In [1]: import numpy as np

In [2]: np.set_printoptions(precision=3, suppress=True, linewidth=100, legacy="1.25")

In [3]: data = np.load("run16.npy")

In [4]: data
Out[4]: 
array([[ 0.9, -0.8, -0.6,  0.8, -0.8, -0.2,  0.2,  0.5],
       [-0.3,  0.4,  1.3,  0.5, -0.5,  1.7, -1. ,  0.3],
       [-0.2,  0.8,  1.4, -0.1,  0.5,  1.3, -1.5,  0.3],
       [ 1.2,  0.6, -0.2,  0.9, -0.3,  0.7,  0.5,  1.4],
       [-0.7,  1.1, -0.7, -0.3,  0.5,  0.4,  0.5, -1.8]])

In [5]: x0 = np.array([0, 0, 3, 1, 1, 0, 1, 3])

In [6]: h = np.maximum(data @ x0, 0)

In [7]: h
Out[7]: array([0. , 3.8, 4. , 4.7, 0. ])

In [8]: np.maximum(data @ (3 * x0), 0)
Out[8]: array([ 0. , 11.4, 12. , 14.1,  0. ])

In [9]: np.maximum(data @ x0, 0) - np.maximum(-data @ x0, 0)
Out[9]: array([-0.1,  3.8,  4. ,  4.7, -6.8])

In [10]: np.tanh(data @ x0)
Out[10]: array([-0.1  ,  0.999,  0.999,  1.   , -1.   ])

In [11]: w1 = np.array([[2, -1, 3, 0, 3, 1],
    ...:     [0, 2, 0, -1, 0, 1],
    ...:     [3, 3, 1, 3, 1, 2],
    ...:     [-1, -1, 1, -2, 0, 2],
    ...:     [-3, -1, -3, 2, -3, 0],
    ...:     [-1, 0, 1, -1, 2, -3],
    ...:     [1, -2, 2, 0, 3, 1],
    ...:     [3, 3, -3, -3, -1, -2]])

In [12]: b = np.array([4, 4, 5, 2, 2, 4])

In [13]: hid = np.maximum(data @ w1 + b, 0)

In [14]: (hid > 0).mean(axis=0)
Out[14]: array([0.8, 0.8, 1. , 0.6, 0.8, 1. ])

In [15]: basis = np.array([[1, 9, 1], [-1, 2, 3], [9, 6, 4], [4, -6, 4], [9, 8, 5], [-3, 1, -7]])

In [16]: hid @ basis
Out[16]: 
array([[130.6, 177. ,  46.8],
       [ 87. , 147.1,  83.6],
       [ 19.4,  51.9,  60.6],
       [134.9, 211.6,  78. ],
       [ 86.7,  30.5,  22.3]])

In [17]: w1 @ basis
Out[17]: 
array([[ 54,  59,  19],
       [ -9,  11,  -5],
       [ 24,  31,  19],
       [ -5,   9, -22],
       [-48, -83, -25],
       [ 31,  16,  30],
       [ 45,  42,  11],
       [-42,  23,  -3]])

In [18]: Y = data / np.sqrt((data ** 2).mean(axis=1, keepdims=True))

In [19]: np.linalg.norm(Y, axis=1)
Out[19]: array([2.828, 2.828, 2.828, 2.828, 2.828])

In [20]: Y[0]
Out[20]: array([ 1.376, -1.224, -0.918,  1.224, -1.224, -0.306,  0.306,  0.765])

In [21]: t3 = np.stack([data, -1 * data, data[::-1]])

In [22]: np.linalg.matrix_rank(t3)
Out[22]: array([5, 5, 5])

In [23]: t3.shape
Out[23]: (3, 5, 8)

In [24]: np.linalg.matrix_rank(t3.reshape(3, -1))
Out[24]: 2

In [25]: t3.sum(axis=0)
Out[25]: 
array([[-0.7,  1.1, -0.7, -0.3,  0.5,  0.4,  0.5, -1.8],
       [ 1.2,  0.6, -0.2,  0.9, -0.3,  0.7,  0.5,  1.4],
       [-0.2,  0.8,  1.4, -0.1,  0.5,  1.3, -1.5,  0.3],
       [-0.3,  0.4,  1.3,  0.5, -0.5,  1.7, -1. ,  0.3],
       [ 0.9, -0.8, -0.6,  0.8, -0.8, -0.2,  0.2,  0.5]])

In [26]: u = np.array([3, 1])

In [27]: np.cross(data[0, :3], data[4, :3])
Out[27]: array([1.22, 1.05, 0.43])

In [28]: np.polyval(u, data[0])
Out[28]: array([ 3.7, -1.4, -0.8,  3.4, -1.4,  0.4,  1.6,  2.5])

In [29]: arr = np.load("out0.npy")

In [30]: arr
Out[30]: 
array([[-0.1  ,  0.4  , -0.8  , -1.6  ,  0.7  ],
       [ 0.1  ,  0.8  , -1.3  , -1.3  , -0.5  ],
       [-0.23 ,  0.492, -0.72 , -1.548,  0.626],
       [ 0.9  ,  0.1  ,  0.6  ,  0.4  ,  0.5  ],
       [-1.   , -1.3  ,  0.4  ,  0.   , -0.2  ]])

In [31]: Y = np.array([[3, -1], [-2, -4], [-5, 2], [-4, -4], [-5, -2]])

In [32]: np.einsum("ij->j", arr)
Out[32]: array([-0.33 ,  0.492, -1.82 , -4.048,  1.126])

In [33]: np.vstack([arr, Y.T]).shape
Out[33]: (7, 5)

In [34]: Y @ arr
Traceback (most recent call last):
  Cell In[34], line 1
    Y @ arr
ValueError: matmul: Input operand 1 has a mismatch in its core dimension 0, with gufunc signature (n?,k),(k,m?)->(n?,m?) (size 5 is different from 2)


In [35]: np.einsum("ik,kj->ij", arr, Y)
Out[35]: 
array([[ 5.8  ,  1.9  ],
       [12.9  ,  0.3  ],
       [ 4.988,  1.762],
       [-4.6  , -2.7  ],
       [-1.4  ,  7.4  ]])

In [36]: np.linalg.matrix_rank(arr @ Y)
Out[36]: 2
